$ python3 -q
>>> import numpy as np
>>> import numpy.linalg as la
>>> np.set_printoptions(precision=2, suppress=True, linewidth=120)
>>> rd = lambda a: np.round(a, 2) + 0
>>> A = np.loadtxt("run11.csv", delimiter=",")
>>> print(A)
[[ 1.  0.  0.  0.  0.  0.  0.  0.  0.  0.  0.]
 [ 0.  1.  0.  0.  0.  0.  0.  0.  0.  0.  0.]
 [-2.  3.  1.  0.  0.  0.  0.  0.  0.  0.  0.]
 [ 1. -3. -3.  1.  0.  0.  0.  0.  0.  0.  0.]
 [ 2.  1. -3. -3.  1.  0.  0.  0.  0.  0.  0.]
 [ 2.  1.  0.  2. -2.  1.  0.  0.  0.  0.  0.]
 [ 3. -1.  1. -3. -3.  3.  1.  0.  0.  0.  0.]
 [ 0.  0.  3. -3.  2.  2.  1.  1.  0.  0.  0.]
 [-1. -1.  1. -3.  0. -1. -3. -1.  1.  0.  0.]
 [-3.  0. -2.  0. -1.  1. -3.  3. -3.  1.  0.]
 [-3.  2. -3.  2.  1.  3.  2.  1.  0.  1.  1.]]
>>> print(rd(la.norm(A, 2) / la.norm(A)))
0.55
>>> print([round(float(x), 2) for x in la.svd(A, compute_uv=False)[:3]])
[8.71, 6.78, 6.39]
>>> print(np.argsort(-la.norm(A, axis=0).round(6), kind="stable")[:3])
[3 2 0]
>>> print(la.matrix_rank(A, rtol=0.1))
8
>>> theta = np.radians(120)
>>> R = np.eye(11)
>>> R[3, 3] = R[8, 8] = np.cos(theta)
>>> R[3, 8], R[8, 3] = -np.sin(theta), np.sin(theta)
>>> print(rd(R))
[[ 1.    0.    0.    0.    0.    0.    0.    0.    0.    0.    0.  ]
 [ 0.    1.    0.    0.    0.    0.    0.    0.    0.    0.    0.  ]
 [ 0.    0.    1.    0.    0.    0.    0.    0.    0.    0.    0.  ]
 [ 0.    0.    0.   -0.5   0.    0.    0.    0.   -0.87  0.    0.  ]
 [ 0.    0.    0.    0.    1.    0.    0.    0.    0.    0.    0.  ]
 [ 0.    0.    0.    0.    0.    1.    0.    0.    0.    0.    0.  ]
 [ 0.    0.    0.    0.    0.    0.    1.    0.    0.    0.    0.  ]
 [ 0.    0.    0.    0.    0.    0.    0.    1.    0.    0.    0.  ]
 [ 0.    0.    0.    0.87  0.    0.    0.    0.   -0.5   0.    0.  ]
 [ 0.    0.    0.    0.    0.    0.    0.    0.    0.    1.    0.  ]
 [ 0.    0.    0.    0.    0.    0.    0.    0.    0.    0.    1.  ]]
>>> M2 = A @ R.T
>>> print(np.allclose(la.norm(A, axis=1), la.norm(M2, axis=1)))
True
>>> print(rd(M2))
[[ 1.    0.    0.    0.    0.    0.    0.    0.    0.    0.    0.  ]
 [ 0.    1.    0.    0.    0.    0.    0.    0.    0.    0.    0.  ]
 [-2.    3.    1.    0.    0.    0.    0.    0.    0.    0.    0.  ]
 [ 1.   -3.   -3.   -0.5   0.    0.    0.    0.    0.87  0.    0.  ]
 [ 2.    1.   -3.    1.5   1.    0.    0.    0.   -2.6   0.    0.  ]
 [ 2.    1.    0.   -1.   -2.    1.    0.    0.    1.73  0.    0.  ]
 [ 3.   -1.    1.    1.5  -3.    3.    1.    0.   -2.6   0.    0.  ]
 [ 0.    0.    3.    1.5   2.    2.    1.    1.   -2.6   0.    0.  ]
 [-1.   -1.    1.    0.63  0.   -1.   -3.   -1.   -3.1   0.    0.  ]
 [-3.    0.   -2.    2.6  -1.    1.   -3.    3.    1.5   1.    0.  ]
 [-3.    2.   -3.   -1.    1.    3.    2.    1.    1.73  1.    1.  ]]
>>> print(np.allclose(A @ A.T, M2 @ M2.T))
True
>>> print(rd(la.svd(A, compute_uv=False)), rd(la.svd(M2, compute_uv=False)))
[8.71 6.78 6.39 6.2  5.04 3.95 2.67 1.31 0.28 0.01 0.  ] [8.71 6.78 6.39 6.2  5.04 3.95 2.67 1.31 0.28 0.01 0.  ]
